% ipython --no-banner

In [1]: import numpy as np

In [2]: np.set_printoptions(precision=3, suppress=True, linewidth=160)

In [3]: tidy = lambda a: np.round(a, 3) + 0

In [4]: arr = np.load("out18.npy")

In [5]: tidy(arr)
Out[5]: 
array([[-0.257, -0.813, -0.074,  0.517],
       [-0.813,  0.474, -0.048,  0.335],
       [-0.074, -0.048,  0.996,  0.03 ],
       [ 0.517,  0.335,  0.03 ,  0.787]])

In [6]: tidy(np.linalg.eigvalsh(arr).min())
Out[6]: np.float64(-1.0)

In [7]: tidy(arr.T @ arr)
Out[7]: 
array([[1., 0., 0., 0.],
       [0., 1., 0., 0.],
       [0., 0., 1., 0.],
       [0., 0., 0., 1.]])

In [8]: tidy(np.linalg.norm(arr, axis=0))
Out[8]: array([1., 1., 1., 1.])

In [9]: ang = np.radians(36)

In [10]: Rm = np.eye(4)

In [11]: Rm[2, 2] = Rm[1, 1] = np.cos(ang)

In [12]: Rm[2, 1], Rm[1, 2] = -np.sin(ang), np.sin(ang)

In [13]: tidy(Rm)
Out[13]: 
array([[ 1.   ,  0.   ,  0.   ,  0.   ],
       [ 0.   ,  0.809,  0.588,  0.   ],
       [ 0.   , -0.588,  0.809,  0.   ],
       [ 0.   ,  0.   ,  0.   ,  1.   ]])

In [14]: out = arr @ Rm.T

In [15]: np.allclose(arr @ arr.T, out @ out.T)
Out[15]: True

In [16]: tidy(np.linalg.svd(arr, compute_uv=False)), tidy(np.linalg.svd(out, compute_uv=False))
Out[16]: (array([1., 1., 1., 1.]), array([1., 1., 1., 1.]))

In [17]: tidy(out)
Out[17]: 
array([[-0.257, -0.701,  0.418,  0.517],
       [-0.813,  0.355, -0.317,  0.335],
       [-0.074,  0.547,  0.834,  0.03 ],
       [ 0.517,  0.289, -0.172,  0.787]])

In [18]: tidy(np.abs(out - arr).max(axis=0))
Out[18]: array([0.   , 0.594, 0.492, 0.   ])

In [19]: np.allclose(np.linalg.norm(arr, axis=1), np.linalg.norm(out, axis=1))
Out[19]: True
